>>> import numpy as np
>>> from numpy import linalg as LA
>>> np.set_printoptions(precision=2, suppress=True, linewidth=200, sign=" ")
>>> def rd(a):
...     return np.round(a, 2) + 0
... 
>>> E = np.array([[4, 4, 4], [4, 0, -5], [4, 8, -4]])
>>> E
array([[ 4,  4,  4],
       [ 4,  0, -5],
       [ 4,  8, -4]])
>>> r0 = np.array([-4, -9])
>>> np.array([np.convolve(row, r0, "same") for row in E])
array([[-16, -52, -52],
       [-16, -36,  20],
       [-16, -68, -56]])
>>> np.cross(E[0, :3], E[2, :3])
array([-48,  32,  16])
>>> np.polyval(r0, E[0])
array([-25, -25, -25])
>>> (E - E.T) / 2
array([[ 0. ,  0. ,  0. ],
       [ 0. ,  0. , -6.5],
       [ 0. ,  6.5,  0. ]])
>>> np.allclose(E, E.T)
False
>>> np.trace(E)
np.int64(0)
>>> LA.determinant(E)
Traceback (most recent call last):
  File "<python-input-13>", line 1, in <module>
    LA.determinant(E)
    ^^^^^^^^^^^^^^
AttributeError: module 'numpy.linalg' has no attribute 'determinant'
>>> LA.matrix_power(E, 2)
array([[ 48,  48, -20],
       [ -4, -24,  36],
       [ 32, -16,  -8]])
>>> theta = np.radians(30)
>>> r_ = np.eye(3)
>>> r_[2, 2] = r_[1, 1] = np.cos(theta)
>>> r_[2, 1], r_[1, 2] = -np.sin(theta), np.sin(theta)
>>> rd(r_)
array([[ 1.  ,  0.  ,  0.  ],
       [ 0.  ,  0.87,  0.5 ],
       [ 0.  , -0.5 ,  0.87]])
>>> Y = E @ r_.T
>>> rd(Y)
array([[ 4.  ,  5.46,  1.46],
       [ 4.  , -2.5 , -4.33],
       [ 4.  ,  4.93, -7.46]])
>>> rd(LA.svd(E, compute_uv=False)), rd(LA.svd(Y, compute_uv=False))
(array([ 11.13,   7.  ,   3.49]), array([ 11.13,   7.  ,   3.49]))
>>> rd(np.abs(Y - E).max(axis=0))
array([ 0.  ,  3.07,  3.46])
>>> r0, v = E[2], E[1]
>>> r0 @ r0
np.int64(96)
>>> r0 @ v
np.int64(36)
>>> pr = (r0 @ v) / (r0 @ r0) * r0
>>> v - pr
array([ 2.5, -3. , -3.5])
>>> LA.matrix_rank(np.outer(r0, v))
np.int64(1)
>>> rd(LA.norm(r0 + v) ** 2 + LA.norm(r0 - v) ** 2)
np.float64(274.0)
>>> r0 = np.array([-5, -6, 6, -5, 9])
>>> arr = 5 * np.eye(5) + np.outer(r0, r0)
>>> arr
array([[ 30.,  30., -30.,  25., -45.],
       [ 30.,  41., -36.,  30., -54.],
       [-30., -36.,  41., -30.,  54.],
       [ 25.,  30., -30.,  30., -45.],
       [-45., -54.,  54., -45.,  86.]])
>>> rd(np.abs(LA.svd(arr)[2][-1]))
array([ 0.94,  0.16,  0.16,  0.13,  0.24])
>>> rd(LA.norm(arr, 2) / LA.norm(arr))
np.float64(1.0)
>>> np.argsort(-LA.norm(arr, axis=0).round(6), kind="stable")[:3]
array([ 4,  1,  2])
>>> O = arr.astype(float).copy()
>>> for j in range(5):
...     O[:, j] -= O[:, :j] @ (O[:, :j].T @ O[:, j])
...     O[:, j] /= LA.norm(O[:, j])
... 
>>> rd(O.T @ O)
array([[ 1.,  0.,  0.,  0.,  0.],
       [ 0.,  1.,  0.,  0.,  0.],
       [ 0.,  0.,  1.,  0.,  0.],
       [ 0.,  0.,  0.,  1.,  0.],
       [ 0.,  0.,  0.,  0.,  1.]])
>>> Y = np.array([[2, 2], [0, 2]])
>>> basis = np.array([[-5, 2], [1, -2]])
>>> F = np.block([[Y, np.zeros((2, 2))], [np.zeros((2, 2)), basis]])
>>> F
array([[ 2.,  2.,  0.,  0.],
       [ 0.,  2.,  0.,  0.],
       [ 0.,  0., -5.,  2.],
       [ 0.,  0.,  1., -2.]])
>>> gram = F.T @ F
>>> gram
array([[  4.,   4.,   0.,   0.],
       [  4.,   8.,   0.,   0.],
       [  0.,   0.,  26., -12.],
       [  0.,   0., -12.,   8.]])
>>> LA.matrix_rank(gram)
np.int64(4)
>>> (F @ F.T).shape
(4, 4)
>>> Lm = LA.cholesky(gram)
>>> LA.eigvalsh(gram).min() > 0
np.True_
>>> rd(np.prod(np.diag(Lm)) ** 2), rd(LA.det(gram))
(np.float64(1024.0), np.float64(1024.0))
>>> rd(Lm)
array([[ 2.  ,  0.  ,  0.  ,  0.  ],
       [ 2.  ,  2.  ,  0.  ,  0.  ],
       [ 0.  ,  0.  ,  5.1 ,  0.  ],
       [ 0.  ,  0.  , -2.35,  1.57]])
>>> Y = np.array([[0, 0, -2], [0, -1, 0], [2, 1, 2], [1, 2, -1]])
>>> F @ Y
array([[  0.,  -2.,  -4.],
       [  0.,  -2.,   0.],
       [ -8.,  -1., -12.],
       [  0.,  -3.,   4.]])
>>> np.vstack([F, Y.T]).shape
(7, 4)
>>> np.einsum("ij,ij->i", F, F)
array([  8.,   4.,  29.,   5.])
>>> (F != 0).astype(int)
array([[ 1,  1,  0,  0],
       [ 0,  1,  0,  0],
       [ 0,  0,  1,  1],
       [ 0,  0,  1,  1]])
>>> np.flatnonzero(LA.matrix_power((F != 0) + (F.T != 0) + np.eye(4), 4)[2])
array([ 2,  3])
>>> rd(LA.det(F))
np.float64(32.0)
>>> ev, vecs = LA.eig(F)
>>> np.prod(ev)
np.float64(32.0)
>>> rd(F @ vecs[:, 0] - ev[0] * vecs[:, 0])
array([ 0.,  0.,  0.,  0.])
>>> K = np.array([[0, 0, 0, 3], [0, -2, 1, 0], [0, -2, -1, 0], [2, 0, 0, -1]])
>>> K
array([[ 0,  0,  0,  3],
       [ 0, -2,  1,  0],
       [ 0, -2, -1,  0],
       [ 2,  0,  0, -1]])
>>> x0 = np.array([1, 1, 1, 2])
>>> y = K @ x0
>>> coef, lr = np.zeros(4), 1 / LA.norm(K, 2) ** 2
>>> for i in range(300):
...     coef -= lr * K.T @ (K @ coef - y)
...     if i % 50 == 0: print(i, round(LA.norm(K @ coef - y), 2))
... 
0 2.35
50 0.0
100 0.0
150 0.0
200 0.0
250 0.0
>>> rd(LA.cond(K))
np.float64(2.3)
>>> rd(LA.eigvals(F))
array([-5.56, -1.44,  2.  ,  2.  ])
>>> rd(LA.eigvals(F).sum().real)
np.float64(-3.0)
>>> rd(LA.det(F.T))
np.float64(32.0)
>>> rd(np.sort(LA.eigvals(K).real))
array([-3. , -1.5, -1.5,  2. ])
>>> np.flatnonzero(LA.matrix_power((K != 0) + (K.T != 0) + np.eye(4), 4)[2])
array([ 1,  2])
>>> feats = np.loadtxt("a.csv", delimiter=",")
>>> rd(feats)
array([[-0.92, -0.29,  0.25],
       [ 0.31, -0.18,  0.93],
       [-0.23,  0.94,  0.25]])
>>> rd(LA.svd(feats, compute_uv=False))
array([ 1.,  1.,  1.])
>>> rd(feats[:, 0] @ feats[:, 1])
np.float64(0.0)
>>> gram = feats.T @ feats
>>> rd(np.trace(gram)), rd((feats ** 2).sum())
(np.float64(3.0), np.float64(3.0))
>>> rd(np.diag(gram))
array([ 1.,  1.,  1.])
>>> x0 = np.array([0, 2, -1])
>>> rd(LA.norm(x0)), rd(LA.norm(feats @ x0))
(np.float64(2.24), np.float64(2.24))
>>> rd(feats.T @ (feats @ x0))
array([ 0.,  2., -1.])
>>> rd(LA.det(feats))
np.float64(1.0)
>>> [p for p in range(1, 25) if np.allclose(LA.matrix_power(feats, p), np.eye(3))]
[]
>>> rd(np.sort(np.abs(np.degrees(np.angle(LA.eigvals(feats))))))
array([   0.  ,  157.39,  157.39])
>>> w1 = np.array([[1, 1, 2, 1, 0], [1, 1, 0, 1, 1], [1, 2, 1, 1, 0]])
>>> coef = np.array([-2, -2, -1, 0, 3])
>>> hid = np.maximum(feats @ w1 + coef, 0)
>>> (hid > 0).astype(int)
array([[ 0,  0,  0,  0,  1],
       [ 0,  1,  1,  1,  1],
       [ 0,  0,  0,  1,  1]])
>>> basis = np.array([[4, -7], [3, -9], [-2, 9], [-4, -7], [-2, -2]])
>>> (hid @ basis).round(6).argmax(axis=1)
array([ 0,  1,  0])
>>> rd(hid @ basis)
array([[ -5.41,  -5.41],
       [-11.01,  -8.15],
       [-11.73, -14.62]])
>>> O, r_ = LA.qr(feats)
>>> rd(r_)
array([[ 1.,  0.,  0.],
       [ 0.,  1.,  0.],
       [ 0.,  0.,  1.]])
>>> rd(O.T @ O)
array([[ 1.,  0.,  0.],
       [ 0.,  1.,  0.],
       [ 0.,  0.,  1.]])
>>> rd(np.abs(np.diag(r_)))
array([ 1.,  1.,  1.])
>>> J = np.load("block18.npy")
>>> J
array([[ 0.1 , -0.34,  0.6 ],
       [ 0.7 , -2.11, -1.3 ],
       [ 0.2 , -0.59,  0.7 ],
       [-1.5 ,  4.48,  1.  ],
       [-1.2 ,  3.62,  0.3 ],
       [ 0.9 , -2.66,  0.  ],
       [ 1.3 , -3.93,  0.4 ],
       [ 0.3 , -0.9 ,  1.7 ],
       [-0.6 ,  1.83, -1.5 ],
       [ 0.  ,  0.  , -0.4 ],
       [ 1.1 , -3.31,  1.7 ],
       [-1.6 ,  4.81, -0.3 ],
       [ 0.2 , -0.61, -1.  ],
       [-0.2 ,  0.58,  0.9 ],
       [ 0.7 , -2.14, -1.  ],
       [ 0.1 , -0.28,  1.6 ],
       [-0.7 ,  2.13,  0.2 ],
       [-0.1 ,  0.3 ,  0.2 ],
       [-0.3 ,  0.88, -1.4 ],
       [-0.3 ,  0.9 , -0.1 ]])
>>> dist = LA.norm(J[:, None] - J[None], axis=-1)
>>> (dist + 1e9 * np.eye(20)).round(6).argmin(axis=1)
array([  2,  14,   0,   4,   3,  14,   5,  15,  18,  17,   6,   3,   9,  17,   1,   7,  19,   9,   8,  17])
>>> dist.mean(axis=1).argmax()
np.int64(11)
>>> Xc = J - J.mean(axis=0)
>>> U, sig, Vt = LA.svd(Xc, full_matrices=False)
>>> rd(np.abs(Vt[-1]))
array([ 0.95,  0.32,  0.  ])
>>> rd(sig)
array([ 11.06,   4.37,   0.03])
>>> np.abs(U[:, 0]).argmax()
np.int64(11)
>>> rd(Xc.mean(axis=0))
array([ 0.,  0.,  0.])
>>> rd(sig ** 2 / (sig ** 2).sum())
array([ 0.87,  0.13,  0.  ])
>>> (np.sign(U[:, 0]) == np.sign(U[0, 0])).astype(int)
array([ 1,  1,  1,  0,  0,  1,  1,  1,  0,  1,  1,  0,  1,  0,  1,  1,  0,  0,  0,  0])
>>> rd(Vt[0] * np.sign(Vt[0, np.abs(Vt[0]).argmax()]))
array([-0.32,  0.95, -0.04])
>>> np.abs(Vt[0]).argmax()
np.int64(1)
>>> O, vecs = LA.qr(J[:, :1])[0], LA.qr(J[:, 1:])[0]
>>> sig = LA.svd(O.T @ vecs, compute_uv=False)
>>> rd(LA.norm(O @ O.T - vecs @ vecs.T, 2))
np.float64(1.0)
>>> rd(sig)
array([ 1.])
>>> m1 = np.array([[-7, -21, 7, -14], [-9, -27, 9, -18], [0, 0, 0, 0]])
>>> U, sig, Vt = LA.svd(m1)
>>> rd(sig)
array([ 44.16,   0.  ,   0.  ])
>>> Y = U[:, :1] @ np.diag(sig[:1]) @ Vt[:1]
>>> LA.matrix_rank(m1, rtol=0.05)
np.int64(1)
>>> rd(LA.norm(m1 - Y) / LA.norm(m1))
np.float64(0.0)
